$ python3 -q
>>> import numpy as np
>>> import numpy.linalg as la
>>> np.set_printoptions(suppress=True, linewidth=120)
>>> rd = lambda a: np.round(a, 2) + 0
>>> W0 = np.array([[0, 0, 0], [0, 1, 0], [2, 0, -2]])
>>> P = np.triu(np.array([[-2, 1, -1], [1, 1, -2], [2, -1, -2]]), 1) + np.eye(3)
>>> M2 = P @ W0 @ la.inv(P)
>>> np.trace(M2), np.trace(W0)
(np.float64(-1.0), np.int64(-1))
>>> rd(np.poly(M2))
array([ 1.,  1., -2.,  0.])
>>> rng = np.random.default_rng(115267)
>>> arr = rng.normal(size=(20, 3))
>>> arr = 5 * arr / la.norm(arr, axis=1, keepdims=True)
>>> rd(arr)
array([[-1.72, -2.44,  4.02],
       [ 0.44,  4.13, -2.78],
       [ 1.31,  1.55,  4.57],
       [ 2.29,  3.9 ,  2.13],
       [ 3.27, -3.69,  0.84],
       [ 2.47,  3.77,  2.16],
       [ 4.43,  0.9 , -2.14],
       [-1.26, -2.34,  4.23],
       [-3.82, -3.19, -0.42],
       [-4.31, -1.74,  1.85],
       [ 2.66, -1.79, -3.84],
       [ 0.43, -4.94,  0.66],
       [ 0.65, -4.85, -1.05],
       [ 3.84,  3.19,  0.3 ],
       [ 3.94,  0.38,  3.05],
       [-0.52, -1.57, -4.72],
       [ 0.57,  1.59, -4.71],
       [-0.42,  1.18,  4.84],
       [-0.55, -4.9 , -0.81],
       [-1.93,  1.25,  4.44]])
>>> basis = arr[[10, 1]].astype(float)
>>> for _ in range(5):
...     z = la.norm(arr[:, None] - basis, axis=-1).argmin(axis=1)
...     basis = np.array([arr[z == j].mean(axis=0) for j in range(2)])
... 
>>> z
array([0, 1, 1, 1, 0, 1, 1, 0, 0, 0, 0, 0, 0, 1, 1, 0, 1, 1, 0, 1])
>>> np.bincount(z)
array([10, 10])
>>> P = arr @ la.solve(arr.T @ arr, arr.T)
>>> la.matrix_rank(np.eye(20) - P)
np.int64(17)
>>> np.trace(P)
np.float64(3.0)
>>> rd(la.eigvalsh(P))
array([0., 0., 0., 0., 0., 0., 0., 0., 0., 0., 0., 0., 0., 0., 0., 0., 0., 1., 1., 1.])
>>> vec = np.array([3, 3, 3])
>>> y = arr @ vec
>>> rd(la.solve(arr.T @ arr, arr.T @ y))
array([3., 3., 3.])
>>> rd(la.lstsq(arr, y)[0])
array([3., 3., 3.])
>>> y = y + 0.02 * rng.normal(size=20)
>>> rd(y)
array([ -0.42,   5.37,  22.3 ,  25.01,   1.24,  25.22,   9.58,   1.85, -22.32, -12.6 ,  -8.86, -11.57, -15.75,  22.02,
        22.13, -20.45,  -7.63,  16.77, -18.8 ,  11.26])
>>> b, *_ = la.lstsq(arr, y)
>>> rd(arr.T @ (y - arr @ b))
array([0., 0., 0.])
>>> b.round()
array([3., 3., 3.])
>>> rd(b)
array([3., 3., 3.])
>>> [round(float(la.norm(la.solve(arr.T @ arr + lam * np.eye(3), arr.T @ y))), 2) for lam in (0, 1, 10, 100)]
[5.2, 5.17, 4.93, 3.4]
>>> M2 = arr / np.sqrt((arr ** 2).mean(axis=1, keepdims=True))
>>> rd(M2[8])
array([-1.32, -1.11, -0.15])
>>> rd(la.norm(M2, axis=1))
array([1.73, 1.73, 1.73, 1.73, 1.73, 1.73, 1.73, 1.73, 1.73, 1.73, 1.73, 1.73, 1.73, 1.73, 1.73, 1.73, 1.73, 1.73,
       1.73, 1.73])
>>> la.matrix_rank(arr - arr.mean(axis=1, keepdims=True))
np.int64(2)
>>> F = np.load("a.npy")
>>> F
array([[-0.96,  1.98,  1.09],
       [-0.98,  2.  ,  0.99],
       [-0.92,  1.9 ,  1.01],
       [-1.05,  2.05,  0.94],
       [-1.  ,  2.01,  0.94],
       [-0.99,  2.02,  1.06],
       [-1.02,  2.05,  1.06],
       [ 0.05,  1.02,  1.03],
       [ 0.01,  1.07,  0.98],
       [-0.01,  0.96,  1.02],
       [ 0.11,  0.94,  1.01],
       [ 0.04,  1.05,  0.96],
       [ 0.  ,  1.  ,  1.02],
       [ 0.02,  0.99,  0.95]])
>>> Ac = (F - F.mean(axis=0)) / F.std(axis=0)
>>> np.argwhere(np.abs(Ac) > 2)
array([], shape=(0, 2), dtype=int64)
>>> rd(Ac.std(axis=0))
array([1., 1., 1.])
>>> b = la.lstsq(np.delete(Ac, 0, axis=1), Ac[:, 0])[0]
>>> np.abs(b).argmax()
np.int64(0)
>>> M2 = np.c_[F[:, :2] @ np.array([[-2, -2], [2, 2]]), np.array([-9, 9, 9, -4, 2, 2, -1, 2, -5, 0, 4, 7, -8, 0])]
>>> rd(M2)
array([[ 5.88,  5.88, -9.  ],
       [ 5.96,  5.96,  9.  ],
       [ 5.64,  5.64,  9.  ],
       [ 6.2 ,  6.2 , -4.  ],
       [ 6.02,  6.02,  2.  ],
       [ 6.02,  6.02,  2.  ],
       [ 6.14,  6.14, -1.  ],
       [ 1.94,  1.94,  2.  ],
       [ 2.12,  2.12, -5.  ],
       [ 1.94,  1.94,  0.  ],
       [ 1.66,  1.66,  4.  ],
       [ 2.02,  2.02,  7.  ],
       [ 2.  ,  2.  , -8.  ],
       [ 1.94,  1.94,  0.  ]])
>>> rd(la.norm(M2 - F @ la.lstsq(F, M2)[0], axis=0))
array([ 0.  ,  0.  , 19.61])
>>> rd(la.lstsq(F, M2[:, 0])[0])
array([-2.,  2.,  0.])
>>> Ac = F - F.mean(axis=0)
>>> U, sig, VT = la.svd(Ac, full_matrices=False)
>>> np.abs(U[:, 0]).argmax()
np.int64(10)
>>> A = np.load("m.npy")
>>> A
array([[0, 0, 0],
       [2, 0, 2],
       [0, 3, 0]])
>>> # rows and columns are dependent
>>> U, sig, VT = la.svd(A)
>>> evecs = VT[:(sig > 1e-8).sum()]
>>> vec = A[2] + 5 * A[0] + rng.integers(2) * np.eye(3)[0]
>>> vec
array([1., 3., 0.])
>>> la.matrix_rank(np.vstack([A, vec]))
np.int64(3)
>>> A @ A
array([[0, 0, 0],
       [0, 6, 0],
       [6, 0, 6]])
>>> (A + A.T) / 2
array([[0. , 1. , 0. ],
       [1. , 0. , 2.5],
       [0. , 2.5, 0. ]])
>>> la.matrix_power(A, 2)
array([[0, 0, 0],
       [0, 6, 0],
       [6, 0, 6]])
>>> U, sig, VT = la.svd(A)
>>> rd(sig)
array([3.  , 2.83, 0.  ])
>>> M2 = U[:, :2] @ np.diag(sig[:2]) @ VT[:2]
>>> la.matrix_rank(M2)
np.int64(2)
>>> rd(la.norm(A - M2, 2)), sig[2]
(np.float64(0.0), np.float64(0.0))
>>> rd(la.norm(A - M2) / la.norm(A))
np.float64(0.0)
>>> rd(la.norm(A, 2) / la.norm(A))
np.float64(0.73)
>>> la.matrix_rank(A, rtol=0.1)
np.int64(2)
>>> np.argsort(-la.norm(A, axis=0).round(6), kind="stable")[:3]
array([1, 0, 2])
>>> la.cond(A) > 100
np.True_
>>> P = np.triu(np.array([[6, -4, 7], [8, -5, -9], [-1, 7, 7]]), 1) + np.eye(3)
>>> M2 = P @ A @ la.inv(P)
>>> la.matrix_rank(M2)
np.int64(2)
>>> rd(np.poly(M2))
array([ 1.,  0., -6.,  0.])
>>> J = np.load("arr.npy")
>>> J
array([[-1.,  1.,  0.],
       [ 0., -1.,  1.],
       [ 0.,  0., -1.]])
>>> M2 = J[0, 0] * J[1:] - np.outer(J[1:, 0], J[0])
>>> M2
array([[ 0.,  1., -1.],
       [ 0., -0.,  1.]])
>>> np.flatnonzero(~M2.round(6).any(axis=1))
array([], dtype=int64)
>>> la.matrix_rank(M2), la.matrix_rank(J)
(np.int64(2), np.int64(3))
>>> def softmax(z):
...     e = np.exp(z - z.max(axis=-1, keepdims=True))
...     return e / e.sum(axis=-1, keepdims=True)
... 
>>> rd(softmax(M2).sum(axis=1))
array([1., 1.])
>>> rd(softmax(M2[0]))
array([0.24, 0.67, 0.09])
>>> rd(softmax(M2[0] + 2))
array([0.24, 0.67, 0.09])
>>> scores = M2 @ M2.T / np.sqrt(3)
>>> rd(softmax(scores))
array([[0.85, 0.15],
       [0.24, 0.76]])
>>> rd(softmax(scores)[0] @ M2)
array([ 0.  ,  0.85, -0.7 ])
>>> softmax(scores).round(6).argmax(axis=1)
array([0, 1])
>>> E = np.array([[1, -1, 1, -1], [1, 0, 0, 0], [1, 1, 1, 1]])
>>> f = np.array([1, 1])
>>> np.polyval(f, E[1])
array([2, 1, 1, 1])
>>> np.cross(E[1, :3], E[2, :3])
array([ 0, -1,  1])
>>> np.array([np.convolve(row, f, "same") for row in E])
array([[1, 0, 0, 0],
       [1, 1, 0, 0],
       [1, 2, 2, 2]])
>>> np.convolve(E[1], f)
array([1, 1, 0, 0, 0])
>>> f, r1 = E[1], E[0]
>>> f @ r1
np.int64(1)
>>> p = (f @ r1) / (f @ f) * f
>>> p
array([1., 0., 0., 0.])
>>> r1 - p
array([ 0., -1.,  1., -1.])
>>> X = np.loadtxt("block13.csv", delimiter=",")
>>> X
array([[1., 0., 0.],
       [0., 1., 0.],
       [0., 0., 1.]])
>>> np.sort(np.abs(np.fft.fft(X[0]))), rd(np.sort(la.svd(X, compute_uv=False)))
(array([1., 1., 1.]), array([1., 1., 1.]))
>>> (X @ X)[0]
array([1., 0., 0.])
>>> np.fft.fft(X[0])
array([1.+0.j, 1.+0.j, 1.+0.j])
>>> data = np.loadtxt("sample19.csv", delimiter=",")
>>> rd(data)
array([[ 0.7 ,  0.45,  0.08],
       [ 0.45,  0.32, -0.11],
       [ 0.08, -0.11,  0.98]])
>>> vec = np.array([0, -1, 3])
>>> rd(la.eigvalsh(2 * data - np.eye(3)))
array([-1.,  1.,  1.])
>>> rd(np.trace(data))
np.float64(2.0)
>>> rd(np.eye(3) - data)
array([[ 0.3 , -0.45, -0.08],
       [-0.45,  0.68,  0.11],
       [-0.08,  0.11,  0.02]])
>>> U, sig, VT = la.svd(data)
>>> np.argmax(sig[:-1] / (sig[1:] + 1e-6)) + 1
np.int64(2)
>>> M2 = U[:, :2] @ np.diag(sig[:2]) @ VT[:2]
>>> la.matrix_rank(data, rtol=0.05)
np.int64(2)
>>> rd(np.abs(data - M2).max())
np.float64(0.0)
